% ipython --no-banner

In [1]: import numpy as np

In [2]: np.set_printoptions(suppress=True, linewidth=120)

In [3]: rnd = lambda a: np.round(a, 2) + 0

In [4]: mat = np.load("arr.npy")

In [5]: print(mat)
[[ 0  0  2 -2]
 [ 0  0  3 -4]
 [ 0  0  0 -3]
 [ 0  0  0  0]]

In [6]: P = np.triu(np.array([[0, 0, 2, 0], [-3, -2, 0, 0], [-5, -5, -3, 3], [5, -5, 1, 5]]), 1) + np.eye(4)

In [7]: M2 = P @ mat @ np.linalg.inv(P)

In [8]: print(np.linalg.matrix_rank(M2))
2

In [9]: print(np.trace(M2), np.trace(mat))
0.0 0

In [10]: print(M2)
[[  0.   0.   2. -14.]
 [  0.   0.   3. -13.]
 [  0.   0.   0.  -3.]
 [  0.   0.   0.   0.]]

In [11]: U, s, Vh = np.linalg.svd(mat)

In [12]: print(rnd(s))
[6.24 1.76 0.   0.  ]

In [13]: print(np.argmax(s[:-1] / (s[1:] + 1e-6)) + 1)
2

In [14]: M2 = U[:, :2] @ np.diag(s[:2]) @ Vh[:2]

In [15]: print(rnd(np.linalg.norm(mat - M2, 2)), rnd(s[2]))
0.0 0.0

In [16]: print(rnd(M2))
[[ 0.  0.  2. -2.]
 [ 0.  0.  3. -4.]
 [ 0.  0.  0. -3.]
 [ 0.  0.  0.  0.]]

In [17]: rank = np.linalg.matrix_rank(mat)

In [18]: print(rank)
2

In [19]: N = np.linalg.svd(mat)[2][rank:].T

In [20]: print(rnd(mat @ N))
[[0. 0.]
 [0. 0.]
 [0. 0.]
 [0. 0.]]

In [21]: print(np.allclose(mat @ N, 0))
True

In [22]: print([int(np.linalg.matrix_rank(mat[:, :j + 1])) for j in range(4)])
[0, 0, 1, 2]

In [23]: M2 = np.array([[1.9], [-1.8], [1.7], [0.3], [-0.6]])

In [24]: cent = np.array([[-0.3, -0.5, -1.3]])

In [25]: m1 = M2 @ cent

In [26]: print(rnd(m1))
[[-0.57 -0.95 -2.47]
 [ 0.54  0.9   2.34]
 [-0.51 -0.85 -2.21]
 [-0.09 -0.15 -0.39]
 [ 0.18  0.3   0.78]]

In [27]: # null space of dimension 2

In [28]: print([round(float(x), 2) for x in np.linalg.svd(m1, compute_uv=False)[:3]])
[4.55, 0.0, 0.0]

In [29]: print(np.argsort(-np.linalg.norm(m1, axis=0).round(6), kind="stable")[:3])
[2 1 0]

In [30]: x0 = np.array([1, 3, 0])

In [31]: h = np.maximum(m1 @ x0, 0)

In [32]: print(rnd(np.maximum(m1 @ (3 * x0), 0)))
[0.   9.72 0.   0.   3.24]

In [33]: print(np.flatnonzero(h > 1e-9))
[1 4]

In [34]: print(rnd(np.maximum(m1 @ x0, 0) - np.maximum(-m1 @ x0, 0)))
[-3.42  3.24 -3.06 -0.54  1.08]

In [35]: print(np.unique(m1.round(6), axis=0).shape)
(5, 3)

In [36]: print(np.abs(np.diag(np.linalg.qr(m1)[1])) > 1e-9)
[ True False False]

In [37]: print(rnd(m1 @ np.linalg.pinv(m1) @ m1))
[[-0.57 -0.95 -2.47]
 [ 0.54  0.9   2.34]
 [-0.51 -0.85 -2.21]
 [-0.09 -0.15 -0.39]
 [ 0.18  0.3   0.78]]

In [38]: print(np.linalg.lstsq(m1[:-1].T, m1[-1])[2])
1

In [39]: cent = np.array([[-1.2, -0.4, -1.2], [-0.3, -0.4, 1.2]])

In [40]: rng = np.random.default_rng(27530)

In [41]: J = np.array([[0, -1],
    ...:     [2, 1],
    ...:     [0, 2],
    ...:     [1, -2],
    ...:     [-1, -1],
    ...:     [1, 1],
    ...:     [-1, 0],
    ...:     [-1, -2],
    ...:     [-1, 0],
    ...:     [-1, 1],
    ...:     [-2, 0],
    ...:     [1, 1],
    ...:     [1, 2],
    ...:     [-2, 0],
    ...:     [2, 0],
    ...:     [-1, -1],
    ...:     [-2, -2],
    ...:     [-1, -1],
    ...:     [1, 1],
    ...:     [1, -1],
    ...:     [-2, 1]]) @ cent + 0.1 * rng.normal(size=(21, 3))

In [42]: print(rnd(J))
[[ 0.31  0.35 -1.18]
 [-2.76 -1.18 -1.45]
 [-0.54 -0.72  2.46]
 [-0.83  0.39 -3.58]
 [ 1.46  0.62 -0.17]
 [-1.49 -0.68 -0.04]
 [ 1.17  0.39  1.24]
 [ 1.79  1.09 -1.26]
 [ 1.38  0.45  1.15]
 [ 0.79 -0.07  2.61]
 [ 2.38  0.69  2.55]
 [-1.48 -0.91 -0.06]
 [-1.68 -1.33  1.21]
 [ 2.31  0.72  2.26]
 [-2.54 -0.87 -2.32]
 [ 1.41  0.83 -0.11]
 [ 3.07  1.52 -0.04]
 [ 1.61  0.79  0.03]
 [-1.45 -0.66 -0.09]
 [-0.93  0.02 -2.52]
 [ 2.06  0.41  3.69]]

In [43]: U, s, Vh = np.linalg.svd(J)

In [44]: print(np.argmax(s[:-1] / (s[1:] + 1e-6)) + 1)
2

In [45]: M2 = U[:, :2] @ np.diag(s[:2]) @ Vh[:2]

In [46]: print(np.linalg.matrix_rank(M2))
2

In [47]: print(rnd(np.abs(J - M2).max()))
0.17

In [48]: print(rnd(np.linalg.norm(J - M2) / np.linalg.norm(J)))
0.03

In [49]: print(rnd(np.linalg.norm(J, 2) / np.linalg.norm(J)))
0.84

In [50]: print(np.linalg.matrix_rank(J, rtol=0.1))
2

In [51]: print(np.argsort(-np.linalg.norm(J, axis=0).round(6), kind="stable")[:3])
[2 0 1]

In [52]: print([round(float(x), 2) for x in np.linalg.svd(J, compute_uv=False)[:3]])
[10.28, 6.59, 0.35]

In [53]: Q, Rm = np.linalg.qr(J)

In [54]: print(rnd(np.abs(np.diag(Rm))))
[7.99 1.52 1.97]

In [55]: print(np.allclose(Rm.T @ Rm, J.T @ J))
True

In [56]: print(Q.shape, Rm.shape)
(21, 3) (3, 3)

In [57]: print(np.trace(Q @ Q.T))
3.0
